$ python3 -q
>>> import numpy as np
>>> np.set_printoptions(precision=2, suppress=True, linewidth=200, floatmode="fixed")
>>> m1 = np.load("sample18.npy")
>>> m1
array([[ 3,  5,  0],
       [ 0,  3,  0],
       [21, 17,  0],
       [12, 11,  0],
       [ 0,  0,  2],
       [ 6,  7,  0],
       [ 9,  9,  0],
       [ 0,  0,  2],
       [ 9,  9,  0],
       [ 0,  3,  0],
       [24, 19,  0],
       [ 3,  5,  0],
       [ 9,  9,  0],
       [21, 17,  0],
       [ 0,  0,  0],
       [ 0,  0,  3],
       [21, 17,  0],
       [ 0,  0,  3],
       [ 0,  0,  7],
       [15, 13,  0],
       [ 0,  0,  6],
       [15, 13,  0],
       [ 0,  0,  5],
       [ 0,  0,  3],
       [ 3,  5,  0],
       [ 0,  1,  0]])
>>> th = np.radians(120)
>>> r_ = np.eye(3)
>>> r_[2, 2] = r_[1, 1] = np.cos(th)
>>> r_[2, 1], r_[1, 2] = -np.sin(th), np.sin(th)
>>> r_
array([[ 1.00,  0.00,  0.00],
       [ 0.00, -0.50,  0.87],
       [ 0.00, -0.87, -0.50]])
>>> Y = m1 @ r_.T
>>> print(np.allclose(np.linalg.norm(m1, axis=1), np.linalg.norm(Y, axis=1)))
True
>>> np.linalg.svd(m1, compute_uv=False), np.linalg.svd(Y, compute_uv=False)
(array([69.59, 12.04,  5.43]), array([69.59, 12.04,  5.43]))
>>> Ac = m1 - m1.mean(axis=0)
>>> evecs = np.linalg.svd(Ac)[2][:1]
>>> Y = Ac - Ac @ evecs.T @ evecs
>>> round(np.linalg.norm(Y) / np.linalg.norm(Ac), 2)
np.float64(0.19)
>>> Y.std(axis=0)
array([0.64, 0.60, 1.72])
>>> (Ac @ evecs.T).std(axis=0)
array([10.26])
>>> lab = m1[:, 1] > np.median(m1[:, 1])
>>> u = m1[lab].mean(axis=0) - m1[~lab].mean(axis=0)
>>> print(u)
[14.13 11.35 -2.07]
>>> ((m1 - m1.mean(axis=0)) @ u > 0).astype(int)
array([0, 0, 1, 1, 0, 1, 1, 0, 1, 0, 1, 0, 1, 1, 0, 0, 1, 0, 0, 1, 0, 1, 0, 0, 0, 0])
>>> np.argsort(-np.abs(u).round(6), kind="stable")
array([0, 1, 2])
